% python3 -q
>>> import numpy as np
>>> from numpy import linalg as LA
>>> np.set_printoptions(precision=2, suppress=True, linewidth=200)
>>> W0 = np.array([[2, 3, 1, -2], [3, -2, -4, 2], [1, -4, 2, -5], [-2, 2, -5, 4]])
>>> # equal to its transpose
>>> evals, V = LA.eig(W0)
>>> np.sort(LA.eigvals(W0 @ W0))
array([ 3.65, 15.16, 32.6 , 94.6 ])
>>> np.sort(LA.eigvals(W0.T))
array([-5.71, -1.91,  3.89,  9.73])
>>> hat = np.triu(np.array([[3, -1, 0, 2], [-1, -1, -3, 1], [-1, -2, 1, 0], [1, -1, -2, -1]]), 1) + np.eye(4)
>>> A2 = hat @ W0 @ LA.inv(hat)
>>> A2
array([[-5.,  4.,  7., 10.],
       [-2., 10., 15., 15.],
       [ 1., -3., -7., -4.],
       [-2.,  0., -5.,  8.]])
>>> hat @ W0 - W0 @ hat
array([[ -7.,   8.,   3.,  -1.],
       [ -5.,  17., -17.,  15.],
       [  0.,   1., -12.,   2.],
       [  0.,  -2.,   6.,   2.]])
>>> W0.inv()
Traceback (most recent call last):
  File "<python-input-12>", line 1, in <module>
    W0.inv()
    ^^^^^^
AttributeError: 'numpy.ndarray' object has no attribute 'inv'
>>> round(LA.det(W0), 2)
np.float64(413.0)
>>> LA.matrix_power(W0, 3)
array([[  36,   40,  109, -106],
       [  40,  -26, -244,  189],
       [ 109, -244,  322, -408],
       [-106,  189, -408,  454]])
>>> (W0 - W0.T) / 2
array([[0., 0., 0., 0.],
       [0., 0., 0., 0.],
       [0., 0., 0., 0.],
       [0., 0., 0., 0.]])
>>> Q, R = LA.qr(W0)
>>> np.round(Q.T @ Q, 2) + 0
array([[1., 0., 0., 0.],
       [0., 1., 0., 0.],
       [0., 0., 1., 0.],
       [0., 0., 0., 1.]])
>>> Q.shape, R.shape
((4, 4), (4, 4))
>>> A2 = W0[0, 0] * W0[1:] - np.outer(W0[1:, 0], W0[0])
>>> A2
array([[  0, -13, -11,  10],
       [  0, -11,   3,  -8],
       [  0,  10,  -8,   4]])
>>> print(W0[:, 0] / W0[0, 0])
[ 1.   1.5  0.5 -1. ]
>>> print(LA.matrix_rank(A2), LA.matrix_rank(W0))
3 4
>>> A2 = np.array([[-2, 0], [-9, 2], [6, 0]])
>>> E = np.kron(np.eye(3, dtype=int), A2)
>>> E
array([[-2,  0,  0,  0,  0,  0],
       [-9,  2,  0,  0,  0,  0],
       [ 6,  0,  0,  0,  0,  0],
       [ 0,  0, -2,  0,  0,  0],
       [ 0,  0, -9,  2,  0,  0],
       [ 0,  0,  6,  0,  0,  0],
       [ 0,  0,  0,  0, -2,  0],
       [ 0,  0,  0,  0, -9,  2],
       [ 0,  0,  0,  0,  6,  0]])
>>> x0 = np.array([2, 3, 1, 3, 2, 3])
>>> rhs = E @ x0
>>> beta, lr = np.zeros(6), 1 / LA.norm(E, 2) ** 2
>>> for i in range(8):
...     beta -= lr * E.T @ (E @ beta - rhs)
...     if i % 2 == 0: print(i, round(LA.norm(E @ beta - rhs), 2))
... 
0 6.27
2 6.14
4 6.01
6 5.88
>>> beta
array([1.55, 0.03, 0.57, 0.17, 1.55, 0.03])
>>> hat = E @ LA.solve(E.T @ E, E.T)
>>> hat
array([[ 0.1,  0. , -0.3,  0. ,  0. ,  0. ,  0. ,  0. ,  0. ],
       [ 0. ,  1. ,  0. ,  0. ,  0. ,  0. ,  0. ,  0. ,  0. ],
       [-0.3,  0. ,  0.9,  0. ,  0. ,  0. ,  0. ,  0. ,  0. ],
       [ 0. ,  0. ,  0. ,  0.1,  0. , -0.3,  0. ,  0. ,  0. ],
       [ 0. ,  0. ,  0. ,  0. ,  1. ,  0. ,  0. ,  0. ,  0. ],
       [ 0. ,  0. ,  0. , -0.3,  0. ,  0.9,  0. ,  0. ,  0. ],
       [ 0. ,  0. ,  0. ,  0. ,  0. ,  0. ,  0.1,  0. , -0.3],
       [ 0. ,  0. ,  0. ,  0. ,  0. ,  0. ,  0. ,  1. ,  0. ],
       [ 0. ,  0. ,  0. ,  0. ,  0. ,  0. , -0.3,  0. ,  0.9]])
>>> print(np.allclose(hat @ hat, hat))
True
>>> np.round(LA.eigvalsh(hat), 2) + 0
array([0., 0., 0., 1., 1., 1., 1., 1., 1.])
>>> A2 = E / LA.norm(E, axis=1)
Traceback (most recent call last):
  File "<python-input-35>", line 1, in <module>
    A2 = E / LA.norm(E, axis=1)
         ~~^~~~~~~~~~~~~~~~~~~~
ValueError: operands could not be broadcast together with shapes (9,6) (9,) 
>>> A2 = E / LA.norm(E, axis=1, keepdims=True)
>>> cov = A2 @ A2.T
>>> np.argwhere(np.triu(np.abs(cov) > 0.95, 1))
array([[0, 1],
       [0, 2],
       [1, 2],
       [3, 4],
       [3, 5],
       [4, 5],
       [6, 7],
       [6, 8],
       [7, 8]])
>>> LA.norm(A2, axis=1)
array([1., 1., 1., 1., 1., 1., 1., 1., 1.])
>>> cov
array([[ 1.  ,  0.98, -1.  ,  0.  ,  0.  ,  0.  ,  0.  ,  0.  ,  0.  ],
       [ 0.98,  1.  , -0.98,  0.  ,  0.  ,  0.  ,  0.  ,  0.  ,  0.  ],
       [-1.  , -0.98,  1.  ,  0.  ,  0.  ,  0.  ,  0.  ,  0.  ,  0.  ],
       [ 0.  ,  0.  ,  0.  ,  1.  ,  0.98, -1.  ,  0.  ,  0.  ,  0.  ],
       [ 0.  ,  0.  ,  0.  ,  0.98,  1.  , -0.98,  0.  ,  0.  ,  0.  ],
       [ 0.  ,  0.  ,  0.  , -1.  , -0.98,  1.  ,  0.  ,  0.  ,  0.  ],
       [ 0.  ,  0.  ,  0.  ,  0.  ,  0.  ,  0.  ,  1.  ,  0.98, -1.  ],
       [ 0.  ,  0.  ,  0.  ,  0.  ,  0.  ,  0.  ,  0.98,  1.  , -0.98],
       [ 0.  ,  0.  ,  0.  ,  0.  ,  0.  ,  0.  , -1.  , -0.98,  1.  ]])
>>> Uu, sig, Vt = LA.svd(cov)
>>> V = Vt[:(sig > 1e-8).sum()]
>>> rng = np.random.default_rng(2873)
>>> x0 = cov[7] + -1 * cov[5] + rng.integers(2) * np.eye(9)[3]
>>> x0
array([ 0.  ,  0.  ,  0.  ,  2.  ,  0.98, -1.  ,  0.98,  1.  , -0.98])
>>> np.round(V.T @ V, 2) + 0
array([[ 0.5,  0. , -0.5,  0. ,  0. ,  0. ,  0. ,  0. ,  0. ],
       [ 0. ,  1. ,  0. ,  0. ,  0. ,  0. ,  0. ,  0. ,  0. ],
       [-0.5,  0. ,  0.5,  0. ,  0. ,  0. ,  0. ,  0. ,  0. ],
       [ 0. ,  0. ,  0. ,  0.5,  0. , -0.5,  0. ,  0. ,  0. ],
       [ 0. ,  0. ,  0. ,  0. ,  1. ,  0. ,  0. ,  0. ,  0. ],
       [ 0. ,  0. ,  0. , -0.5,  0. ,  0.5,  0. ,  0. ,  0. ],
       [ 0. ,  0. ,  0. ,  0. ,  0. ,  0. ,  0.5,  0. , -0.5],
       [ 0. ,  0. ,  0. ,  0. ,  0. ,  0. ,  0. ,  1. ,  0. ],
       [ 0. ,  0. ,  0. ,  0. ,  0. ,  0. , -0.5,  0. ,  0.5]])
>>> LA.matrix_rank(np.vstack([cov, x0]))
np.int64(7)
>>> np.diag(V.T @ V)
array([0.5, 1. , 0.5, 0.5, 1. , 0.5, 0.5, 1. , 0.5])
>>> lab = rng.integers(0, 2, 3)
>>> F = np.array([[3, -2, -1], [-4, 3, -1], [4, -1, -5]]) * (lab[:, None] == lab)
>>> F
array([[ 3,  0, -1],
       [ 0,  3,  0],
       [ 4,  0, -5]])
>>> A2 = np.array([[3, 5, 4], [8, -7, -7]])
>>> W2 = np.kron(A2, F)
>>> print(W2.shape)
(6, 9)
>>> np.round(LA.norm(W2, 2), 2), np.round(LA.norm(A2, 2) * LA.norm(F, 2), 2)
(np.float64(91.93), np.float64(91.93))
>>> print(LA.matrix_rank(W2))
6
>>> W2
array([[  9,   0,  -3,  15,   0,  -5,  12,   0,  -4],
       [  0,   9,   0,   0,  15,   0,   0,  12,   0],
       [ 12,   0, -15,  20,   0, -25,  16,   0, -20],
       [ 24,   0,  -8, -21,   0,   7, -21,   0,   7],
       [  0,  24,   0,   0, -21,   0,   0, -21,   0],
       [ 32,   0, -40, -28,   0,  35, -28,   0,  35]])
>>> theta = np.radians(60)
>>> R = np.eye(9)
>>> R[0, 0] = R[4, 4] = np.cos(theta)
>>> R[0, 4], R[4, 0] = -np.sin(theta), np.sin(theta)
>>> R
array([[ 0.5 ,  0.  ,  0.  ,  0.  , -0.87,  0.  ,  0.  ,  0.  ,  0.  ],
       [ 0.  ,  1.  ,  0.  ,  0.  ,  0.  ,  0.  ,  0.  ,  0.  ,  0.  ],
       [ 0.  ,  0.  ,  1.  ,  0.  ,  0.  ,  0.  ,  0.  ,  0.  ,  0.  ],
       [ 0.  ,  0.  ,  0.  ,  1.  ,  0.  ,  0.  ,  0.  ,  0.  ,  0.  ],
       [ 0.87,  0.  ,  0.  ,  0.  ,  0.5 ,  0.  ,  0.  ,  0.  ,  0.  ],
       [ 0.  ,  0.  ,  0.  ,  0.  ,  0.  ,  1.  ,  0.  ,  0.  ,  0.  ],
       [ 0.  ,  0.  ,  0.  ,  0.  ,  0.  ,  0.  ,  1.  ,  0.  ,  0.  ],
       [ 0.  ,  0.  ,  0.  ,  0.  ,  0.  ,  0.  ,  0.  ,  1.  ,  0.  ],
       [ 0.  ,  0.  ,  0.  ,  0.  ,  0.  ,  0.  ,  0.  ,  0.  ,  1.  ]])
>>> A2 = W2 @ R.T
>>> A2
array([[  4.5 ,   0.  ,  -3.  ,  15.  ,   7.79,  -5.  ,  12.  ,   0.  ,  -4.  ],
       [-12.99,   9.  ,   0.  ,   0.  ,   7.5 ,   0.  ,   0.  ,  12.  ,   0.  ],
       [  6.  ,   0.  , -15.  ,  20.  ,  10.39, -25.  ,  16.  ,   0.  , -20.  ],
       [ 12.  ,   0.  ,  -8.  , -21.  ,  20.78,   7.  , -21.  ,   0.  ,   7.  ],
       [ 18.19,  24.  ,   0.  ,   0.  , -10.5 ,   0.  ,   0.  , -21.  ,   0.  ],
       [ 16.  ,   0.  , -40.  , -28.  ,  27.71,  35.  , -28.  ,   0.  ,  35.  ]])
>>> print(np.abs(A2 - W2).max(axis=0))
[18.19  0.    0.    0.   27.71  0.    0.    0.    0.  ]
>>> LA.svd(W2, compute_uv=False), LA.svd(A2, compute_uv=False)
(array([91.93, 42.8 , 39.6 , 20.85, 18.43,  9.71]), array([91.93, 42.8 , 39.6 , 20.85, 18.43,  9.71]))
>>> np.unravel_index(np.abs(F).argmax(), F.shape)
(np.int64(2), np.int64(2))
>>> LA.svd(F, compute_uv=False)
array([6.96, 3.  , 1.58])
>>> print(np.round(LA.norm(F), 2))
7.75
>>> feats = np.array([[20.12, 40.47, 59.06],
...     [19.91, 39.55, 61.46],
...     [20.26, 40.27, 58.38],
...     [18.07, 38.9, 59.73],
...     [19.79, 39.71, 58.53],
...     [20.24, 42.13, 58.5],
...     [19.5, 41.98, 60.04],
...     [19.99, 38.0, 58.64],
...     [20.31, 39.4, 59.94],
...     [17.15, 40.53, 58.49],
...     [20.82, 39.77, 60.22],
...     [19.73, 39.22, 59.89],
...     [20.28, 39.49, 61.67],
...     [18.66, 40.13, 58.85],
...     [19.91, 39.96, 59.55],
...     [21.53, 42.08, 60.91],
...     [18.21, 39.95, 61.4],
...     [20.31, 38.24, 61.22]])
>>> feats
array([[20.12, 40.47, 59.06],
       [19.91, 39.55, 61.46],
       [20.26, 40.27, 58.38],
       [18.07, 38.9 , 59.73],
       [19.79, 39.71, 58.53],
       [20.24, 42.13, 58.5 ],
       [19.5 , 41.98, 60.04],
       [19.99, 38.  , 58.64],
       [20.31, 39.4 , 59.94],
       [17.15, 40.53, 58.49],
       [20.82, 39.77, 60.22],
       [19.73, 39.22, 59.89],
       [20.28, 39.49, 61.67],
       [18.66, 40.13, 58.85],
       [19.91, 39.96, 59.55],
       [21.53, 42.08, 60.91],
       [18.21, 39.95, 61.4 ],
       [20.31, 38.24, 61.22]])
>>> A2 = np.c_[feats[:, :2] @ np.array([[-1, -3], [1, -2]]), np.array([-3, 3, 0, -2, 3, -3, -1, -1, 2, 3, -3, -2, -2, 3, -3, -1, 0, 1])]
>>> A2
array([[  20.35, -141.3 ,   -3.  ],
       [  19.64, -138.83,    3.  ],
       [  20.01, -141.32,    0.  ],
       [  20.83, -132.01,   -2.  ],
       [  19.92, -138.79,    3.  ],
       [  21.89, -144.98,   -3.  ],
       [  22.48, -142.46,   -1.  ],
       [  18.01, -135.97,   -1.  ],
       [  19.09, -139.73,    2.  ],
       [  23.38, -132.51,    3.  ],
       [  18.95, -142.  ,   -3.  ],
       [  19.49, -137.63,   -2.  ],
       [  19.21, -139.82,   -2.  ],
       [  21.47, -136.24,    3.  ],
       [  20.05, -139.65,   -3.  ],
       [  20.55, -148.75,   -1.  ],
       [  21.74, -134.53,    0.  ],
       [  17.93, -137.41,    1.  ]])
>>> print(LA.matrix_rank(A2))
3
>>> np.round(LA.norm(A2 - feats @ LA.lstsq(feats, A2)[0], axis=0), 2) + 0
array([0. , 0. , 8.9])
>>> np.round(LA.lstsq(feats, A2[:, 0])[0], 2) + 0
array([-1.,  1.,  0.])
>>> LA.matrix_rank(np.c_[feats, A2])
np.int64(4)
